$ ipython --no-banner

In [1]: import numpy as np

In [2]: from numpy import linalg as LA

In [3]: np.set_printoptions(suppress=True, linewidth=140)

In [4]: u = np.array([2, 3, 1])

In [5]: v = np.array([0, 0, 2])

In [6]: E = u[:, None] + v[None, :]

In [7]: E
Out[7]: 
array([[2, 2, 4],
       [3, 3, 5],
       [1, 1, 3]])

In [8]: # rank 2

In [9]: rng = np.random.default_rng(44)

In [10]: labels = rng.permutation(3)

In [11]: labels
Out[11]: array([1, 0, 2])

In [12]: M2 = E[labels][:, labels]

In [13]: M2
Out[13]: 
array([[3, 3, 5],
       [2, 2, 4],
       [1, 1, 3]])

In [14]: round(LA.det(M2), 2), round(LA.det(E[labels]), 2)
Out[14]: (np.float64(0.0), np.float64(0.0))

In [15]: np.trace(M2)
Out[15]: np.int64(8)

In [16]: np.allclose(M2, E)
Out[16]: False

In [17]: M2 = np.array([[1, 3, 1], [0, 1, 3], [1, 3, 2]])

In [18]: np.einsum("ij,ij->i", E, E)
Out[18]: array([24, 43, 11])

In [19]: Q, _ = LA.qr(np.array([[1.5, -0.5, 0.3], [0.0, -0.1, 0.0], [-0.4, 0.8, -0.3]]))

In [20]: W0 = Q[:, :3]

In [21]: W0.round(2)
Out[21]: 
array([[-0.97,  0.25,  0.04],
       [-0.  , -0.15,  0.99],
       [ 0.26,  0.95,  0.15]])

In [22]: # columns are unit length and at right angles

In [23]: labels = rng.permutation(3)

In [24]: labels
Out[24]: array([0, 2, 1])

In [25]: M2 = W0[labels][:, labels]

In [26]: round(LA.det(M2), 2), round(LA.det(W0[labels]), 2)
Out[26]: (np.float64(1.0), np.float64(-1.0))

In [27]: M2.round(2)
Out[27]: 
array([[-0.97,  0.04,  0.25],
       [ 0.26,  0.15,  0.95],
       [-0.  ,  0.99, -0.15]])

In [28]: np.allclose(M2, W0)
Out[28]: False

In [29]: Q, r_ = LA.qr(W0)

In [30]: abs(r_[0, 0]), np.round(LA.norm(W0[:, 0]), 2)
Out[30]: (np.float64(1.0), np.float64(1.0))

In [31]: np.round(Q.T @ Q, 2) + 0
Out[31]: 
array([[1., 0., 0.],
       [0., 1., 0.],
       [0., 0., 1.]])

In [32]: x0 = np.array([-3, 0, 0])

In [33]: 3 - LA.matrix_rank(W0 - np.eye(3), tol=1e-8)
Out[33]: np.int64(1)

In [34]: np.round(np.abs(LA.eigvals(W0)), 2)
Out[34]: array([1., 1., 1.])

In [35]: np.round(W0.T @ (W0 @ x0), 2) + 0
Out[35]: array([-3.,  0.,  0.])

In [36]: round(LA.det(W0), 2)
Out[36]: np.float64(1.0)

In [37]: np.round(np.sort(np.abs(np.degrees(np.angle(LA.eigvals(W0))))), 2)
Out[37]: array([  0. , 170.3, 170.3])

In [38]: np.round(W0.T @ W0, 2) + 0
Out[38]: 
array([[1., 0., 0.],
       [0., 1., 0.],
       [0., 0., 1.]])

In [39]: M = np.load("m.npy")

In [40]: M
Out[40]: 
array([[0, 1, 1, 1],
       [1, 0, 1, 0],
       [1, 1, 0, 1],
       [1, 0, 1, 0]])

In [41]: w, V = LA.eigh(M)

In [42]: x0 = np.array([-2, -1, -3, 1])

In [43]: x0 @ M @ x0
Out[43]: np.int64(12)

In [44]: np.round(V * np.maximum(w, 0) @ V.T, 2)
Out[44]: 
array([[0.8 , 0.62, 0.8 , 0.62],
       [0.62, 0.49, 0.62, 0.49],
       [0.8 , 0.62, 0.8 , 0.62],
       [0.62, 0.49, 0.62, 0.49]])

In [45]: np.abs(M).sum(axis=1).max(), round(np.abs(w).max(), 2)
Out[45]: (np.int64(3), np.float64(2.56))

In [46]: (np.sign(V[:, -1].round(6)) == np.sign(V[0, -1].round(6))).astype(int)
Out[46]: array([1, 1, 1, 1])

In [47]: w, V = LA.eigh(M)

In [48]: np.round(V.T @ M @ V, 2) + 0
Out[48]: 
array([[-1.56,  0.  ,  0.  ,  0.  ],
       [ 0.  , -1.  ,  0.  ,  0.  ],
       [ 0.  ,  0.  ,  0.  ,  0.  ],
       [ 0.  ,  0.  ,  0.  ,  2.56]])

In [49]: (w > 1e-8).sum(), (w < -1e-8).sum()
Out[49]: (np.int64(1), np.int64(2))

In [50]: np.round(LA.eigvalsh(M @ M), 2) + 0
Out[50]: array([0.  , 1.  , 2.44, 6.56])

In [51]: np.round(np.abs(V[:, -1]), 2)
Out[51]: array([0.56, 0.44, 0.56, 0.44])

In [52]: round(float(w.sum()), 2), np.trace(M)
Out[52]: (0.0, np.int64(0))

In [53]: np.round(V @ np.diag(w) @ V.T, 2) + 0
Out[53]: 
array([[0., 1., 1., 1.],
       [1., 0., 1., 0.],
       [1., 1., 0., 1.],
       [1., 0., 1., 0.]])

In [54]: arr = np.array([[0, 0, 1, 1], [0, 0, 1, 0], [1, 1, 0, 1], [1, 0, 1, 0]])

In [55]: # symmetric

In [56]: left, sig, VT = LA.svd(E)

In [57]: sig.round(2) + 0
Out[57]: array([8.8 , 0.79, 0.  ])

In [58]: M2 = left[:, :2] @ np.diag(sig[:2]) @ VT[:2]

In [59]: np.round(LA.norm(E - M2, 2), 2), round(sig[2], 2)
Out[59]: (np.float64(0.0), np.float64(0.0))

In [60]: W = np.array([[3, 3, 3], [-1, -3, 2], [-3, 0, 0], [-2, 2, 1]])

In [61]: c = np.array([0, 1, -2])

In [62]: hid = np.maximum(arr @ W + c, 0)

In [63]: LA.matrix_rank(hid)
Out[63]: np.int64(2)

In [64]: hid
Out[64]: 
array([[0, 3, 0],
       [0, 1, 0],
       [0, 3, 4],
       [0, 4, 1]])

In [65]: cent = np.array([[0, -1], [2, -1], [2, -3]])

In [66]: hid @ cent
Out[66]: 
array([[  6,  -3],
       [  2,  -1],
       [ 14, -15],
       [ 10,  -7]])

In [67]: (hid @ cent).round(6).argmax(axis=1)
Out[67]: array([0, 0, 0, 0])

In [68]: W @ cent
Out[68]: 
array([[ 12, -15],
       [ -2,  -2],
       [  0,   3],
       [  6,  -3]])

In [69]: u = np.array([2, 2, 1])

In [70]: np.correlate(arr[0], arr[3], "full")
Out[70]: array([0, 0, 0, 1, 1, 1, 1])

In [71]: np.polyval(u, arr[0])
Out[71]: array([1, 1, 5, 5])

In [72]: np.array([np.convolve(row, u, "same") for row in arr])
Out[72]: 
array([[0, 2, 4, 3],
       [0, 2, 2, 1],
       [4, 3, 3, 2],
       [2, 3, 2, 1]])

In [73]: np.cross(arr[0, :3], arr[3, :3])
Out[73]: array([0, 1, 0])

In [74]: Q, V = LA.qr(arr[:, :2])[0], LA.qr(arr[:, 2:])[0]

In [75]: sig = LA.svd(Q.T @ V, compute_uv=False)

In [76]: round(float(LA.norm(Q @ Q.T - V @ V.T, 2)), 2)
Out[76]: 0.85

In [77]: sig.round(2)
Out[77]: array([0.85, 0.53])

In [78]: np.round(np.degrees(np.arccos(sig.clip(0, 1))), 2)
Out[78]: array([31.72, 58.28])

In [79]: J = np.array([[0, 0, 0], [9, -9, 6], [3, -3, 2], [12, -12, 8]])

In [80]: left, sig, VT = LA.svd(J)

In [81]: np.argmax(sig[:-1] / (sig[1:] + 1e-6)) + 1
Out[81]: np.int64(1)

In [82]: sig.round(2) + 0
Out[82]: array([23.92,  0.  ,  0.  ])

In [83]: M2 = left[:, :1] @ np.diag(sig[:1]) @ VT[:1]

In [84]: round(float(LA.norm(J - M2) / LA.norm(J)), 2)
Out[84]: 0.0

In [85]: round(LA.norm(J - M2, 2), 2), round(sig[1], 2)
Out[85]: (np.float64(0.0), np.float64(0.0))

In [86]: data = np.load("mat.npy")

In [87]: data
Out[87]: 
array([[ 1,  2,  2, -3],
       [ 2,  3, -3,  1],
       [-3, -3,  3, -2],
       [-2, -3,  3,  0]])

In [88]: Q, V = LA.qr(data[:, :1])[0], LA.qr(data[:, 1:])[0]

In [89]: sig = LA.svd(Q.T @ V, compute_uv=False)

In [90]: (sig > 0.9).sum()
Out[90]: np.int64(1)

In [91]: np.round(np.degrees(np.arccos(sig.clip(0, 1))), 2)
Out[91]: array([5.52])

In [92]: round(float(LA.norm(Q @ Q.T - V @ V.T, 2)), 2)
Out[92]: 1.0

In [93]: mat = np.array([[2, 6, -4], [-2, -6, 4], [0, 0, 0], [0, 0, 0]])

In [94]: # rank 1

In [95]: left, sig, VT = LA.svd(mat)

In [96]: np.argmax(sig[:-1] / (sig[1:] + 1e-6)) + 1
Out[96]: np.int64(1)

In [97]: sig.round(2) + 0
Out[97]: array([10.58,  0.  ,  0.  ])

In [98]: M2 = left[:, :1] @ np.diag(sig[:1]) @ VT[:1]

In [99]: M2.round(2)
Out[99]: 
array([[ 2.,  6., -4.],
       [-2., -6.,  4.],
       [ 0.,  0.,  0.],
       [ 0.,  0.,  0.]])

In [100]: round(LA.norm(mat - M2, 2), 2), round(sig[1], 2)
Out[100]: (np.float64(0.0), np.float64(0.0))
